$ ipython --no-banner

In [1]: import numpy as np

In [2]: import numpy.linalg as la

In [3]: np.set_printoptions(precision=3, suppress=True, linewidth=160)

In [4]: def rd(a):
   ...:     return np.round(a, 3) + 0
   ...: 

In [5]: M = np.load("dump.npy")

In [6]: M
Out[6]: 
array([[ 0,  3,  0, -1],
       [ 3,  0, -3,  3],
       [ 0, -3,  0,  2],
       [-1,  3,  2, -4]])

In [7]: # symmetric

In [8]: vals, vecs = la.eigh(M)

In [9]: rd(vals.sum()), np.trace(M)
Out[9]: (np.float64(-4.0), np.int64(-4))

In [10]: rd(vecs @ np.diag(vals) @ vecs.T)
Out[10]: 
array([[ 0.,  3.,  0., -1.],
       [ 3.,  0., -3.,  3.],
       [ 0., -3.,  0.,  2.],
       [-1.,  3.,  2., -4.]])

In [11]: rd(la.svd(M, compute_uv=False))
Out[11]: array([7.792, 4.301, 0.832, 0.323])

In [12]: rd(vals)
Out[12]: array([-7.792, -0.832,  0.323,  4.301])

In [13]: rng = np.random.default_rng(6074)

In [14]: labels = rng.permutation(4)

In [15]: labels
Out[15]: array([3, 1, 0, 2])

In [16]: other = M[labels][:, labels]

In [17]: np.allclose(other, M)
Out[17]: False

In [18]: rd(np.sort(np.abs(la.eigvals(other))))
Out[18]: array([0.323, 0.832, 4.301, 7.792])

In [19]: q, vecs = la.qr(M[:, :2])[0], la.qr(M[:, 2:])[0]

In [20]: sv = la.svd(q.T @ vecs, compute_uv=False)

In [21]: rd(np.degrees(np.arccos(sv.clip(0, 1))))
Out[21]: array([11.846, 15.666])

In [22]: rd(la.norm(q @ q.T - vecs @ vecs.T, 2))
Out[22]: np.float64(0.27)

In [23]: (sv > 0.9).sum()
Out[23]: np.int64(2)

In [24]: K = np.load("out14.npy")

In [25]: K
Out[25]: 
array([[-1,  0,  2, -1,  2,  1, -1,  0, -1],
       [ 0,  1, -1, -2,  2, -2,  0,  1, -1],
       [ 2, -2,  1,  1, -2, -2,  2, -2,  1],
       [-1, -2, -2, -1,  1, -1,  0,  2, -1],
       [ 1,  0,  2,  0, -2, -2, -2,  1,  0],
       [ 2, -1,  2,  0,  1, -2,  1,  2, -2],
       [ 2, -2,  0,  2,  2,  2,  0,  0,  2],
       [ 2, -2,  0, -2, -2,  2,  2, -2,  1],
       [ 2,  1, -2, -1,  0,  2, -2,  0, -2]])

In [26]: x = np.array([1, 3, 1, 2, -3, -2, 0, -2, 3])

In [27]: h = np.maximum(K @ x, 0)

In [28]: K * (h > 1e-9)[:, None]
Out[28]: 
array([[ 0,  0,  0,  0,  0,  0,  0,  0,  0],
       [ 0,  0,  0,  0,  0,  0,  0,  0,  0],
       [ 2, -2,  1,  1, -2, -2,  2, -2,  1],
       [ 0,  0,  0,  0,  0,  0,  0,  0,  0],
       [ 1,  0,  2,  0, -2, -2, -2,  1,  0],
       [ 0,  0,  0,  0,  0,  0,  0,  0,  0],
       [ 0,  0,  0,  0,  0,  0,  0,  0,  0],
       [ 2, -2,  0, -2, -2,  2,  2, -2,  1],
       [ 0,  0,  0,  0,  0,  0,  0,  0,  0]])

In [29]: np.maximum(K @ (3 * x), 0)
Out[29]: array([ 0,  0, 48,  0, 33,  0,  0,  3,  0])

In [30]: np.maximum(K @ x, 0) - np.maximum(-K @ x, 0)
Out[30]: array([-12,  -9,  16, -19,  11,  -8,  -4,   1,  -9])

In [31]: T = np.stack([K, 4 * K, K[::-1]])

In [32]: T.sum(axis=0)
Out[32]: 
array([[ -3,   1,   8,  -6,  10,   7,  -7,   0,  -7],
       [  2,   3,  -5, -12,   8,  -8,   2,   3,  -4],
       [ 12, -12,   5,   7,  -8,  -8,  10, -10,   7],
       [ -3, -11,  -8,  -5,   6,  -7,   1,  12,  -7],
       [  6,   0,  12,   0, -12, -12, -12,   6,   0],
       [  9,  -7,   8,  -1,   6, -11,   5,  12, -11],
       [ 12, -12,   1,  11,   8,   8,   2,  -2,  11],
       [ 10,  -9,  -1, -12,  -8,   8,  10,  -9,   4],
       [  9,   5,  -8,  -6,   2,  11, -11,   0, -11]])

In [33]: (T @ K.T).shape
Out[33]: (3, 9, 9)

In [34]: rd(la.norm(T, axis=(1, 2)))
Out[34]: array([13.748, 54.991, 13.748])

In [35]: T.shape
Out[35]: (3, 9, 9)

In [36]: E = np.array([[1, 0, 0, 0], [1, 1, 0, 0], [0, 4, 1, 0], [2, 4, 1, 1]])

In [37]: # triangular

In [38]: np.prod(np.diag(E)), rd(la.det(E))
Out[38]: (np.int64(1), np.float64(1.0))

In [39]: rd(np.sort(la.eigvals(E)))
Out[39]: array([1., 1., 1., 1.])

In [40]: A = np.load("w.npy")

In [41]: A
Out[41]: 
array([[ -2,  -8,  -2,  -8],
       [ -2,   8,  -2,   8],
       [ -2,  -8,  -3, -12],
       [ -2,   8,  -3,  12]])

In [42]: other = A / np.sqrt((A ** 2).mean(axis=1, keepdims=True))

In [43]: rd(other[1])
Out[43]: array([-0.343,  1.372, -0.343,  1.372])

In [44]: la.matrix_rank(other) == la.matrix_rank(A)
Out[44]: np.True_

In [45]: la.matrix_rank(A - A.mean(axis=1, keepdims=True))
Out[45]: np.int64(3)

In [46]: f = np.array([3, 1, 0])

In [47]: np.correlate(A[2], A[0], "full")
Out[47]: array([ 16,  68,  56, 170,  64, 102,  24])

In [48]: np.cross(A[2, :3], A[0, :3])
Out[48]: array([-8,  2,  0])

In [49]: X = np.loadtxt("sample15.csv", delimiter=",")

In [50]: X
Out[50]: 
array([[1.   , 0.2  , 0.04 , 0.008, 0.002, 0.   , 0.   ],
       [0.2  , 1.   , 0.2  , 0.04 , 0.008, 0.002, 0.   ],
       [0.04 , 0.2  , 1.   , 0.2  , 0.04 , 0.008, 0.002],
       [0.008, 0.04 , 0.2  , 1.   , 0.2  , 0.04 , 0.008],
       [0.002, 0.008, 0.04 , 0.2  , 1.   , 0.2  , 0.04 ],
       [0.   , 0.002, 0.008, 0.04 , 0.2  , 1.   , 0.2  ],
       [0.   , 0.   , 0.002, 0.008, 0.04 , 0.2  , 1.   ]])

In [51]: np.allclose(X @ X.T, X.T @ X)
Out[51]: True

In [52]: np.trace(X)
Out[52]: np.float64(7.0)

In [53]: np.allclose(X, X.T)
Out[53]: True

In [54]: rd(la.det(X))
Out[54]: np.float64(0.783)

In [55]: rd(np.sort(np.abs(la.eigvals(X))))
Out[55]: array([0.683, 0.73 , 0.816, 0.941, 1.104, 1.286, 1.439])

In [56]: m1 = np.load("data.npy")

In [57]: m1
Out[57]: 
array([[ 3,  4, -3,  3],
       [ 3,  3,  4, -3],
       [-3,  3,  3,  4],
       [ 4, -3,  3,  3]])

In [58]: labels = rng.permutation(4)

In [59]: labels
Out[59]: array([2, 3, 0, 1])

In [60]: other = m1[labels][:, labels]

In [61]: np.trace(other)
Out[61]: np.int64(12)

In [62]: rd(la.det(other)), rd(la.det(m1[labels]))
Out[62]: (np.float64(-1813.0), np.float64(-1813.0))

In [63]: rd(np.sort(np.abs(la.eigvals(other))))
Out[63]: array([6.083, 6.083, 7.   , 7.   ])

In [64]: np.diag(other)
Out[64]: array([3, 3, 3, 3])

In [65]: other = np.array([[1, -1, -2],
    ...:     [0, 1, 1],
    ...:     [2, -2, -1],
    ...:     [-1, -3, 0],
    ...:     [0, 0, -1],
    ...:     [3, 3, 1],
    ...:     [2, 3, 0]])

In [66]: mat = np.block([[np.zeros((7, 7)), other], [other.T, np.zeros((3, 3))]])

In [67]: mat
Out[67]: 
array([[ 0.,  0.,  0.,  0.,  0.,  0.,  0.,  1., -1., -2.],
       [ 0.,  0.,  0.,  0.,  0.,  0.,  0.,  0.,  1.,  1.],
       [ 0.,  0.,  0.,  0.,  0.,  0.,  0.,  2., -2., -1.],
       [ 0.,  0.,  0.,  0.,  0.,  0.,  0., -1., -3.,  0.],
       [ 0.,  0.,  0.,  0.,  0.,  0.,  0.,  0.,  0., -1.],
       [ 0.,  0.,  0.,  0.,  0.,  0.,  0.,  3.,  3.,  1.],
       [ 0.,  0.,  0.,  0.,  0.,  0.,  0.,  2.,  3.,  0.],
       [ 1.,  0.,  2., -1.,  0.,  3.,  2.,  0.,  0.,  0.],
       [-1.,  1., -2., -3.,  0.,  3.,  3.,  0.,  0.,  0.],
       [-2.,  1., -1.,  0., -1.,  1.,  0.,  0.,  0.,  0.]])

In [68]: # null space of dimension 4

In [69]: vals, vecs = la.eigh(mat)

In [70]: x = np.array([3, 1, 1, 1, 2, 1, 2, 0, 0, 0])

In [71]: x @ mat @ x / (x @ x), rd(vals[0]), rd(vals[-1])
Out[71]: (np.float64(0.0), np.float64(-6.479), np.float64(6.479))

In [72]: rd(la.eigvalsh(mat[1:, 1:]))
Out[72]: array([-6.442, -3.177, -1.551,  0.   ,  0.   ,  0.   ,  1.551,  3.177,  6.442])

In [73]: arr = np.loadtxt("mat.csv", delimiter=",")

In [74]: arr
Out[74]: 
array([[-0.4  ,  1.   , -0.6  ,  0.1  , -0.4  ,  1.5  ,  0.4  ,  1.1  ],
       [-0.8  ,  0.2  , -2.9  ,  0.6  ,  1.5  ,  0.5  , -2.3  ,  0.7  ],
       [ 0.075, -0.476, -2.558,  0.188, -1.213, -1.037, -0.787,  0.97 ],
       [-0.1  , -0.6  , -2.6  , -0.5  , -1.   , -1.4  , -1.2  ,  1.2  ]])

In [75]: T = np.stack([arr, 5 * arr, arr[::-1]])

In [76]: la.matrix_rank(T.reshape(3, -1))
Out[76]: np.int64(2)

In [77]: T.shape
Out[77]: (3, 4, 8)

In [78]: (T @ arr.T).shape
Out[78]: (3, 4, 4)
